$ python3 -q
>>> import numpy as np
>>> np.set_printoptions(precision=2, suppress=True, linewidth=100)
>>> J = np.load("a.npy")
>>> J
array([[-0.3 ,  0.01, -0.71, -0.66,  0.28, -0.44,  0.75,  0.19],
       [ 0.01,  0.84,  0.03,  1.1 , -0.27, -0.4 , -0.09, -0.78],
       [-0.71,  0.03, -0.59, -0.13,  0.04,  0.29, -0.54,  0.31],
       [-0.66,  1.1 , -0.13, -0.18, -0.71,  0.22,  0.18,  0.55],
       [ 0.28, -0.27,  0.04, -0.71,  0.31,  0.05,  0.42, -0.07],
       [-0.44, -0.4 ,  0.29,  0.22,  0.05, -0.08,  0.26, -0.63],
       [ 0.75, -0.09, -0.54,  0.18,  0.42,  0.26, -1.25,  0.38],
       [ 0.19, -0.78,  0.31,  0.55, -0.07, -0.63,  0.38,  0.25]])
>>> np.all(np.linalg.eigvalsh(J) > 0)
np.False_
>>> data = np.load("run13.npy")
>>> data
array([[ 20,   9,  15, -13,  14,  -4,  13,  -5,  16,  -6,   8,  -5],
       [ 14,   0,   0, -28,  14,  -7,   7, -14,   7, -21,  -7, -14],
       [-26, -15, -25,   7, -16,   3, -18,   1, -23,  -1, -17,   1],
       [ 46,  42,  70,  34,  18,   5,  37,  24,  51,  43,  61,  24],
       [ 22,  12,  20,  -8,  14,  -3,  15,  -2,  19,  -1,  13,  -2]])
>>> np.unique(data.round(6), axis=0).shape
(5, 12)
>>> np.round(data @ np.linalg.pinv(data) @ data, 2) + 0
array([[ 20.,   9.,  15., -13.,  14.,  -4.,  13.,  -5.,  16.,  -6.,   8.,  -5.],
       [ 14.,   0.,   0., -28.,  14.,  -7.,   7., -14.,   7., -21.,  -7., -14.],
       [-26., -15., -25.,   7., -16.,   3., -18.,   1., -23.,  -1., -17.,   1.],
       [ 46.,  42.,  70.,  34.,  18.,   5.,  37.,  24.,  51.,  43.,  61.,  24.],
       [ 22.,  12.,  20.,  -8.,  14.,  -3.,  15.,  -2.,  19.,  -1.,  13.,  -2.]])
>>> round(float(np.trace(np.linalg.pinv(data) @ data)), 2)
2.0
>>> def softmax(z):
...     e = np.exp(z - z.max(axis=-1, keepdims=True))
...     return e / e.sum(axis=-1, keepdims=True)
... 
>>> np.round(softmax(data[3]), 2) + 0
array([0., 0., 1., 0., 0., 0., 0., 0., 0., 0., 0., 0.])
>>> np.round(softmax(data[3] + 2), 2) + 0
array([0., 0., 1., 0., 0., 0., 0., 0., 0., 0., 0., 0.])
>>> softmax(data).sum(axis=1)
array([1., 1., 1., 1., 1.])
>>> att = data @ data.T / np.sqrt(12)
>>> np.round(softmax(att), 2) + 0
array([[0., 0., 0., 1., 0.],
       [0., 1., 0., 0., 0.],
       [0., 0., 1., 0., 0.],
       [0., 0., 0., 1., 0.],
       [0., 0., 0., 1., 0.]])
>>> softmax(att)[3] @ data
array([46., 42., 70., 34., 18.,  5., 37., 24., 51., 43., 61., 24.])
